% ipython --no-banner

In [1]: import numpy as np

In [2]: import numpy.linalg as la

In [3]: np.set_printoptions(precision=2, suppress=True, linewidth=160)

In [4]: tidy = lambda a: np.round(a, 2) + 0

In [5]: F = np.load("a.npy")

In [6]: print(F)
[[ 4.  3.  1.  1.  2.  1.  1.]
 [ 3. 12.  3.  3.  6.  3.  3.]
 [ 1.  3.  4.  1.  2.  1.  1.]
 [ 1.  3.  1.  4.  2.  1.  1.]
 [ 2.  6.  2.  2.  7.  2.  2.]
 [ 1.  3.  1.  1.  2.  4.  1.]
 [ 1.  3.  1.  1.  2.  1.  4.]]

In [7]: # symmetric, so the eigenvalues are real

In [8]: x = np.ones(7)

In [9]: for _ in range(6):
   ...:     x = F @ x
   ...:     x /= la.norm(x)
   ...:     print(round(x @ F @ x, 2))
   ...: 
20.9
21.0
21.0
21.0
21.0
21.0

In [10]: print(tidy(x))
[0.24 0.71 0.24 0.24 0.47 0.24 0.24]

In [11]: print(tidy(la.eigvalsh(F)[-1]))
21.0

In [12]: evals, V = la.eigh(F)

In [13]: print(np.unique(evals.round(6) + 0, return_counts=True)[1])
[6 1]

In [14]: print((evals > 1e-8).sum(), (evals < -1e-8).sum())
7 0

In [15]: print(tidy(evals))
[ 3.  3.  3.  3.  3.  3. 21.]

In [16]: print(np.abs(V[:, -1]).round(6).argmax())
1

In [17]: print(tidy(V.T @ V))
[[1. 0. 0. 0. 0. 0. 0.]
 [0. 1. 0. 0. 0. 0. 0.]
 [0. 0. 1. 0. 0. 0. 0.]
 [0. 0. 0. 1. 0. 0. 0.]
 [0. 0. 0. 0. 1. 0. 0.]
 [0. 0. 0. 0. 0. 1. 0.]
 [0. 0. 0. 0. 0. 0. 1.]]

In [18]: print(tidy(la.eigvalsh(F + 2 * np.eye(7))))
[ 5.  5.  5.  5.  5.  5. 23.]

In [19]: print(tidy(la.svd(F, compute_uv=False)))
[21.  3.  3.  3.  3.  3.  3.]

In [20]: print(tidy(V.T @ F @ V))
[[ 3.  0.  0.  0.  0.  0.  0.]
 [ 0.  3.  0.  0.  0.  0.  0.]
 [ 0.  0.  3.  0.  0.  0.  0.]
 [ 0.  0.  0.  3.  0.  0.  0.]
 [ 0.  0.  0.  0.  3.  0.  0.]
 [ 0.  0.  0.  0.  0.  3.  0.]
 [ 0.  0.  0.  0.  0.  0. 21.]]

In [21]: print(tidy(np.abs(V[:, -1])))
[0.24 0.71 0.24 0.24 0.47 0.24 0.24]

In [22]: print(tidy(la.norm(F, 1)), tidy(la.norm(F, np.inf)))
33.0 33.0

In [23]: print(tidy(la.norm(F[3], 1)), tidy(la.norm(F[3], np.inf)))
13.0 4.0

In [24]: print(tidy(la.norm(F, 2)))
21.0

In [25]: low = la.cholesky(F)

In [26]: print(tidy(F / np.sqrt(np.outer(np.diag(F), np.diag(F)))))
[[1.   0.43 0.25 0.25 0.38 0.25 0.25]
 [0.43 1.   0.43 0.43 0.65 0.43 0.43]
 [0.25 0.43 1.   0.25 0.38 0.25 0.25]
 [0.25 0.43 0.25 1.   0.38 0.25 0.25]
 [0.38 0.65 0.38 0.38 1.   0.38 0.38]
 [0.25 0.43 0.25 0.25 0.38 1.   0.25]
 [0.25 0.43 0.25 0.25 0.38 0.25 1.  ]]

In [27]: data = np.loadtxt("layer11.csv", delimiter=",")

In [28]: print(data)
[[2. 3. 3. 5. 3. 3. 3. 4. 1.]
 [3. 2. 3. 3. 5. 3. 3. 3. 4.]
 [3. 3. 2. 3. 3. 5. 3. 3. 3.]
 [5. 3. 3. 2. 3. 3. 5. 3. 3.]
 [3. 5. 3. 3. 2. 3. 3. 5. 3.]
 [3. 3. 5. 3. 3. 2. 3. 3. 5.]
 [3. 3. 3. 5. 3. 3. 2. 3. 3.]
 [4. 3. 3. 3. 5. 3. 3. 2. 3.]
 [1. 4. 3. 3. 3. 5. 3. 3. 2.]]

In [29]: # symmetric

In [30]: x = np.array([2, 2, -3, -2, 4, -5, 1, -5, 5])

In [31]: h1 = np.maximum(data @ x, 0)

In [32]: print(data.T @ h1)
[115.  85. 105.  88. 133.  87. 103.  81. 113.]

In [33]: print(tidy(np.tanh(data @ x)))
[-1.  1. -1.  1. -1.  1. -1.  1. -1.]

In [34]: A2 = la.inv(data)

In [35]: print(tidy(la.slogdet(data)[0]))
-1.0

In [36]: x = np.array([-1, 2, 1, -3, 1, -2, 3, 1, -3])

In [37]: rhs = data @ x

In [38]: print(rhs)
[ -1.  -6.  -8.   4.   2.  -5. -12.  -3.   0.]

In [39]: print(tidy(la.solve(data, rhs + data[:, 8])))
[-1.  2.  1. -3.  1. -2.  3.  1. -2.]

In [40]: arr = np.load("m.npy")

In [41]: print(tidy(arr))
[[ 0.88 -0.05 -0.02 -0.09 -0.19 -0.3  -0.16 -0.23 -0.05 -0.12]
 [-0.05  0.98 -0.01 -0.04 -0.08 -0.13 -0.07 -0.1  -0.02 -0.05]
 [-0.02 -0.01  1.   -0.01 -0.03 -0.04 -0.02 -0.03 -0.01 -0.02]
 [-0.09 -0.04 -0.01  0.94 -0.14 -0.21 -0.11 -0.16 -0.04 -0.09]
 [-0.19 -0.08 -0.03 -0.14  0.7  -0.47 -0.25 -0.36 -0.08 -0.19]
 [-0.3  -0.13 -0.04 -0.21 -0.47  0.28 -0.38 -0.55 -0.13 -0.3 ]
 [-0.16 -0.07 -0.02 -0.11 -0.25 -0.38  0.8  -0.29 -0.07 -0.16]
 [-0.23 -0.1  -0.03 -0.16 -0.36 -0.55 -0.29  0.58 -0.1  -0.23]
 [-0.05 -0.02 -0.01 -0.04 -0.08 -0.13 -0.07 -0.1   0.98 -0.05]
 [-0.12 -0.05 -0.02 -0.09 -0.19 -0.3  -0.16 -0.23 -0.05  0.88]]

In [42]: # columns are unit length and at right angles

In [43]: A2 = arr / la.norm(arr, axis=1, keepdims=True)

In [44]: C2 = A2 @ A2.T

In [45]: print(tidy(la.norm(A2, axis=1)))
[1. 1. 1. 1. 1. 1. 1. 1. 1. 1.]

In [46]: print((np.abs(C2) > 0.9).astype(int))
[[1 0 0 0 0 0 0 0 0 0]
 [0 1 0 0 0 0 0 0 0 0]
 [0 0 1 0 0 0 0 0 0 0]
 [0 0 0 1 0 0 0 0 0 0]
 [0 0 0 0 1 0 0 0 0 0]
 [0 0 0 0 0 1 0 0 0 0]
 [0 0 0 0 0 0 1 0 0 0]
 [0 0 0 0 0 0 0 1 0 0]
 [0 0 0 0 0 0 0 0 1 0]
 [0 0 0 0 0 0 0 0 0 1]]

In [47]: print(tidy(C2))
[[1. 0. 0. 0. 0. 0. 0. 0. 0. 0.]
 [0. 1. 0. 0. 0. 0. 0. 0. 0. 0.]
 [0. 0. 1. 0. 0. 0. 0. 0. 0. 0.]
 [0. 0. 0. 1. 0. 0. 0. 0. 0. 0.]
 [0. 0. 0. 0. 1. 0. 0. 0. 0. 0.]
 [0. 0. 0. 0. 0. 1. 0. 0. 0. 0.]
 [0. 0. 0. 0. 0. 0. 1. 0. 0. 0.]
 [0. 0. 0. 0. 0. 0. 0. 1. 0. 0.]
 [0. 0. 0. 0. 0. 0. 0. 0. 1. 0.]
 [0. 0. 0. 0. 0. 0. 0. 0. 0. 1.]]

In [48]: print(np.degrees(np.arccos(np.clip(C2[9, 3], -1, 1))))
90.0

In [49]: print(np.argwhere(np.triu(np.abs(C2) > 0.95, 1)))
[]

In [50]: print((C2 - 2 * np.eye(10)).round(6).argmax(axis=1))
[1 0 0 0 0 0 0 0 0 0]
